$ python3 -q
>>> import numpy as np
>>> import numpy.linalg as la
>>> np.set_printoptions(precision=1, suppress=True, linewidth=160)
>>> def rd(a):
...     return np.round(a, 1) + 0
... 
>>> B = np.array([[0, -2, 1, 0], [1, 0, -3, -2], [1, 3, -1, 2], [-2, -2, -1, 1]])
>>> E = np.triu(B)
>>> E
array([[ 0, -2,  1,  0],
       [ 0,  0, -3, -2],
       [ 0,  0, -1,  2],
       [ 0,  0,  0,  1]])
>>> B = np.array([[-3, 2, 3], [2, 1, -1]])
>>> Z = np.kron(B, E)
>>> print(Z)
[[ 0  6 -3  0  0 -4  2  0  0 -6  3  0]
 [ 0  0  9  6  0  0 -6 -4  0  0 -9 -6]
 [ 0  0  3 -6  0  0 -2  4  0  0 -3  6]
 [ 0  0  0 -3  0  0  0  2  0  0  0  3]
 [ 0 -4  2  0  0 -2  1  0  0  2 -1  0]
 [ 0  0 -6 -4  0  0 -3 -2  0  0  3  2]
 [ 0  0 -2  4  0  0 -1  2  0  0  1 -2]
 [ 0  0  0  2  0  0  0  1  0  0  0 -1]]
>>> print(rd(la.norm(Z, 2)), rd(la.norm(B, 2) * la.norm(E, 2)))
18.8 18.8
>>> feats = np.array([[0.7, -1.5, -0.8, 1.4, -0.7, -0.5, -0.6, -0.4, -0.7],
...     [-0.1, 0.5, -0.6, -1.0, 1.6, -0.3, 0.4, -0.1, -1.1],
...     [0.3, -1.2, 1.4, -0.5, -1.4, -1.5, -1.3, 0.0, 1.1],
...     [-0.1, -0.7, 0.1, -1.3, 0.8, -1.8, -0.8, 0.1, -2.1],
...     [0.2, -1.2, 1.4, -0.4, -1.5, -1.6, -1.5, 0.1, 1.1]])
>>> r0 = np.array([2, -1, 2])
>>> rd(np.correlate(feats[1], feats[3], "full"))
array([ 0.2, -1.1,  1.4,  1.8, -4. ,  3.2, -1.5, -2.3,  4.7, -2.8,  2.7,  0.3, -0.7,  1.2, -0.1,  0.8,  0.1])
>>> print(rd(np.polyval(r0, feats[1])))
[2.1 2.  3.3 5.  5.5 2.5 1.9 2.1 5.5]
>>> rd(np.convolve(feats[1], r0))
array([-0.2,  1.1, -1.9, -0.4,  3. , -4.2,  4.3, -1.2, -1.3,  0.9, -2.2])
>>> rd(np.cross(feats[1, :3], feats[3, :3]))
array([-0.4,  0.1,  0.1])
